$ python3 -q
>>> import numpy as np
>>> np.set_printoptions(precision=3, suppress=True, linewidth=120, legacy="1.25")
>>> def rd(a):
...     return np.round(a, 3) + 0
... 
>>> feats = np.load("layer4.npy")
>>> feats
array([[ 1., -3.,  0.],
       [-3., -4., -3.],
       [ 0., -3.,  1.]])
>>> rng = np.random.default_rng(23)
>>> z = rng.permutation(3)
>>> out = feats[:, z] * rng.choice([-1, 1], 3)
>>> out
array([[-0., -3., -1.],
       [ 3., -4.,  3.],
       [-1., -3., -0.]])
>>> left, _, Vh = np.linalg.svd(feats.T @ out)
>>> rd(np.linalg.lstsq(feats, out)[0])
array([[ 0.,  0., -1.],
       [ 0.,  1.,  0.],
       [-1.,  0.,  0.]])
>>> M = np.load("dump.npy")
>>> M
array([[  3.142,  -4.072,  17.041,   9.118],
       [  2.529,   5.003,  -1.644,  19.128],
       [-13.945,  -3.558,  11.661,   7.543],
       [  2.797,   6.778,  15.485,  10.318],
       [ 15.505,  -6.67 ,   5.442,  -9.245],
       [ -5.758, -14.52 , -11.909,   3.766],
       [  3.029,   2.767,  18.704,   5.775],
       [  3.615,  -1.262,  19.003,  -4.922],
       [ -9.476,   3.106,   5.125,  16.562],
       [ 13.326,  -1.847,  -8.203, -12.317],
       [ 10.223, -11.882,  -8.713,   8.853],
       [  3.808,   8.501,  12.792, -12.232],
       [-16.816,   1.25 ,   6.42 ,  -8.629],
       [ -7.446,  10.156, -14.344,   5.97 ],
       [-16.107,  -8.133,  -3.294,  -7.973]])
>>> vec = np.array([2, 2, 2, 2])
>>> y = M @ vec
>>> rd(np.linalg.solve(M.T @ M, M.T @ y))
array([2., 2., 2., 2.])
>>> y = y + 0.02 * rng.normal(size=15)
>>> rd(y)
array([ 50.412,  50.041,   3.359,  70.774,  10.076, -56.825,  60.567,  32.874,  30.623, -18.088,  -3.008,  25.726,
       -35.555, -11.342, -71.024])
>>> c, *_ = np.linalg.lstsq(M, y)
>>> rd(c)
array([2.001, 2.   , 2.   , 2.   ])
>>> A = np.load("x.npy")
>>> A
array([[3, 4, 5],
       [6, 7, 8]])
>>> left, sig, Vh = np.linalg.svd(A)
>>> rd(sig)
array([14.097,  0.521])
>>> out = left[:, :1] @ np.diag(sig[:1]) @ Vh[:1]
>>> rd(np.abs(A - out).max())
0.352
>>> X = np.load("m.npy")
>>> X
array([[ 0.7,  0. ,  0.5],
       [-0.6,  1.5,  1.3],
       [-0.2,  0.9,  0.3],
       [-0.9,  0.3,  0.9],
       [-0.6,  0.3,  1. ]])
>>> t = np.radians(72)
>>> R = np.eye(3)
>>> R[2, 2] = R[0, 0] = np.cos(t)
>>> R[2, 0], R[0, 2] = -np.sin(t), np.sin(t)
>>> rd(R)
array([[ 0.309,  0.   ,  0.951],
       [ 0.   ,  1.   ,  0.   ],
       [-0.951,  0.   ,  0.309]])
>>> out = X @ R.T
>>> rd(np.linalg.svd(X, compute_uv=False)), rd(np.linalg.svd(out, compute_uv=False))
(array([2.729, 1.005, 0.826]), array([2.729, 1.005, 0.826]))
>>> np.allclose(X @ X.T, out @ out.T)
True
>>> rd(out)
array([[ 0.692,  0.   , -0.511],
       [ 1.051,  1.5  ,  0.972],
       [ 0.224,  0.9  ,  0.283],
       [ 0.578,  0.3  ,  1.134],
       [ 0.766,  0.3  ,  0.88 ]])
>>> O, R = np.linalg.qr(X)
>>> np.allclose(R.T @ R, X.T @ X)
True
>>> rd(O @ R)
array([[ 0.7,  0. ,  0.5],
       [-0.6,  1.5,  1.3],
       [-0.2,  0.9,  0.3],
       [-0.9,  0.3,  0.9],
       [-0.6,  0.3,  1. ]])
>>> rd(abs(R[0, 0])), rd(np.linalg.norm(X[:, 0]))
(1.435, 1.435)
>>> O.shape, R.shape
((5, 3), (3, 3))
>>> proj = X @ np.linalg.solve(X.T @ X, X.T)
>>> rd(np.diag(proj))
array([0.914, 0.706, 0.408, 0.54 , 0.433])
>>> np.allclose(proj @ proj, proj)
True
>>> rd((np.eye(5) - proj) @ X)
array([[0., 0., 0.],
       [0., 0., 0.],
       [0., 0., 0.],
       [0., 0., 0.],
       [0., 0., 0.]])
>>> rd(proj)
array([[ 0.914,  0.094, -0.139, -0.185,  0.129],
       [ 0.094,  0.706,  0.417,  0.092,  0.127],
       [-0.139,  0.417,  0.408, -0.143, -0.166],
       [-0.185,  0.092, -0.143,  0.54 ,  0.43 ],
       [ 0.129,  0.127, -0.166,  0.43 ,  0.433]])
>>> vals, evecs = np.linalg.eigh(proj)
>>> vec = np.array([0, 1, 2, 1, 0])
>>> rd(np.linalg.eigvalsh(proj[1:, 1:]))
array([0.   , 0.086, 1.   , 1.   ])
>>> rd(evecs * np.abs(vals) @ evecs.T)
array([[ 0.914,  0.094, -0.139, -0.185,  0.129],
       [ 0.094,  0.706,  0.417,  0.092,  0.127],
       [-0.139,  0.417,  0.408, -0.143, -0.166],
       [-0.185,  0.092, -0.143,  0.54 ,  0.43 ],
       [ 0.129,  0.127, -0.166,  0.43 ,  0.433]])
>>> rd(vec @ proj @ vec / (vec @ vec)), rd(vals[0]), vals[-1]
(0.693, 0.0, 1.0)
>>> rd(np.linalg.norm(X, 2))
2.729
>>> rd(np.linalg.norm(X, axis=1))
array([0.86 , 2.074, 0.97 , 1.308, 1.204])
>>> rd(np.linalg.norm(X, axis=0))
array([1.435, 1.8  , 1.96 ])
>>> np.linalg.norm(X, axis=1).argmax()
1
>>> rd(np.linalg.norm(X) ** 2 / np.linalg.norm(X, 2) ** 2)
1.227
>>> r0 = np.array([2, -3, -1, 2])
>>> g = np.array([1, 3, 0, 1, 0])
>>> W0 = r0[:, None] + g[None, :]
>>> W0
array([[ 3,  5,  2,  3,  2],
       [-2,  0, -3, -2, -3],
       [ 0,  2, -1,  0, -1],
       [ 3,  5,  2,  3,  2]])
>>> out = W0 / np.sqrt((W0 ** 2).mean(axis=1, keepdims=True))
>>> np.linalg.matrix_rank(out) == np.linalg.matrix_rank(W0)
True
>>> rd(out[0])
array([0.939, 1.566, 0.626, 0.939, 0.626])
>>> W0 - W0.mean(axis=1, keepdims=True)
array([[ 0.,  2., -1.,  0., -1.],
       [ 0.,  2., -1.,  0., -1.],
       [ 0.,  2., -1.,  0., -1.],
       [ 0.,  2., -1.,  0., -1.]])
>>> np.linalg.cond(W0) > 100
True
>>> [round(float(x), 3) for x in np.linalg.svd(W0, compute_uv=False)[:3]]
[10.736, 4.329, 0.0]
>>> K = np.array([[1, 0, 0], [3, 1, 0], [-5, 4, 1]])
>>> np.linalg.matrix_rank(K - K[0, 0] * np.eye(3))
2
>>> arr = np.loadtxt("w.csv", delimiter=",")
>>> arr
array([[ -5., -10.,   0.,   0.,  -5.],
       [ -2.,  -6.,  -1.,   0.,   0.],
       [ -3., -18.,  -6.,   0.,  -3.],
       [  2.,   6.,   1.,   0.,   1.]])
>>> # rank 3
>>> rd(arr @ np.linalg.pinv(arr) @ arr)
array([[ -5., -10.,   0.,   0.,  -5.],
       [ -2.,  -6.,  -1.,   0.,   0.],
       [ -3., -18.,  -6.,   0.,  -3.],
       [  2.,   6.,   1.,   0.,   1.]])
>>> w1 = np.array([[2, 0, -5], [-1, -4, -3], [3, -3, -1], [4, 5, 1], [2, 2, -1]])
>>> c = np.array([6, 4, 9])
>>> hid = np.maximum(arr @ w1 + c, 0)
>>> (hid > 0).astype(int)
array([[0, 1, 1],
       [1, 1, 1],
       [0, 1, 1],
       [1, 0, 0]])
>>> (hid > 0).mean(axis=0)
array([0.5 , 0.75, 0.75])
>>> Z = np.array([[2, -1, 0], [-1, 1, 1], [-3, 1, 0]])
>>> hid @ Z
array([[-241.,  103.,   34.],
       [-135.,   64.,   31.],
       [-349.,  175.,   88.],
       [  18.,   -9.,    0.]])
>>> (hid @ Z).round(6).argmax(axis=1)
array([1, 1, 1, 0])
>>> w1 @ Z
array([[19, -7,  0],
       [11, -6, -4],
       [12, -7, -3],
       [ 0,  2,  5],
       [ 5, -1,  2]])
>>> rank = np.linalg.matrix_rank(arr)
>>> rank
3
>>> ns = np.linalg.svd(arr)[2][rank:].T
>>> np.linalg.matrix_rank(arr.T @ arr), np.linalg.matrix_rank(arr @ arr.T)
(3, 3)
>>> np.allclose(arr @ ns, 0)
True
>>> [int(np.linalg.matrix_rank(arr[:i])) for i in range(1, len(arr) + 1)]
[1, 2, 3, 3]
>>> rd(arr @ ns)
array([[0., 0.],
       [0., 0.],
       [0., 0.],
       [0., 0.]])
>>> out = arr / np.linalg.norm(arr, axis=1, keepdims=True)
>>> cov = out @ out.T
>>> rd(np.degrees(np.arccos(np.clip(cov[0, 2], -1, 1))))
28.126
>>> (np.abs(cov) > 0.9).astype(int)
array([[1, 0, 0, 1],
       [0, 1, 1, 1],
       [0, 1, 1, 1],
       [1, 1, 1, 1]])
>>> T = np.stack([arr, -2 * arr, arr[::-1]])
>>> (T @ arr.T).shape
(3, 4, 4)
>>> np.einsum("bij,cij->bc", T, T)
array([[  611., -1222.,    90.],
       [-1222.,  2444.,  -180.],
       [   90.,  -180.,   611.]])
>>> np.linalg.matrix_rank(T)
array([3, 3, 3])
>>> data = np.load("block9.npy")
>>> data
array([[ 0.1,  0.3,  0.9, -0.3],
       [ 0.3,  0.9, -0.3,  0.1],
       [ 0.9, -0.3,  0.1,  0.3],
       [-0.3,  0.1,  0.3,  0.9]])
>>> # columns are unit length and at right angles
>>> np.kron(np.eye(2, dtype=int), data)
array([[ 0.1,  0.3,  0.9, -0.3,  0. ,  0. ,  0. , -0. ],
       [ 0.3,  0.9, -0.3,  0.1,  0. ,  0. , -0. ,  0. ],
       [ 0.9, -0.3,  0.1,  0.3,  0. , -0. ,  0. ,  0. ],
       [-0.3,  0.1,  0.3,  0.9, -0. ,  0. ,  0. ,  0. ],
       [ 0. ,  0. ,  0. , -0. ,  0.1,  0.3,  0.9, -0.3],
       [ 0. ,  0. , -0. ,  0. ,  0.3,  0.9, -0.3,  0.1],
       [ 0. , -0. ,  0. ,  0. ,  0.9, -0.3,  0.1,  0.3],
       [-0. ,  0. ,  0. ,  0. , -0.3,  0.1,  0.3,  0.9]])
>>> rd(np.linalg.det(2 * data)), rd(np.linalg.det(data))
(-16.0, -1.0)
>>> rd(np.linalg.eigvals(data))
array([ 1., -1.,  1.,  1.])
>>> rd(np.linalg.eigvals(data).sum().real)
2.0
>>> O, R = np.linalg.qr(data)
>>> np.allclose(R.T @ R, data.T @ data)
True
>>> O.shape, R.shape
((4, 4), (4, 4))
>>> rd(O.T @ O)
array([[1., 0., 0., 0.],
       [0., 1., 0., 0.],
       [0., 0., 1., 0.],
       [0., 0., 0., 1.]])
>>> out = np.linalg.inv(data)
>>> rd(np.linalg.det(data) * out)
array([[-0.1, -0.3, -0.9,  0.3],
       [-0.3, -0.9,  0.3, -0.1],
       [-0.9,  0.3, -0.1, -0.3],
       [ 0.3, -0.1, -0.3, -0.9]])
>>> rd(data @ out)
array([[1., 0., 0., 0.],
       [0., 1., 0., 0.],
       [0., 0., 1., 0.],
       [0., 0., 0., 1.]])
>>> rd(np.linalg.det(data) * np.linalg.det(out))
1.0
>>> (np.abs(out) > 1e-9).astype(int)
array([[1, 1, 1, 1],
       [1, 1, 1, 1],
       [1, 1, 1, 1],
       [1, 1, 1, 1]])
>>> rd(np.linalg.inv(out))
array([[ 0.1,  0.3,  0.9, -0.3],
       [ 0.3,  0.9, -0.3,  0.1],
       [ 0.9, -0.3,  0.1,  0.3],
       [-0.3,  0.1,  0.3,  0.9]])
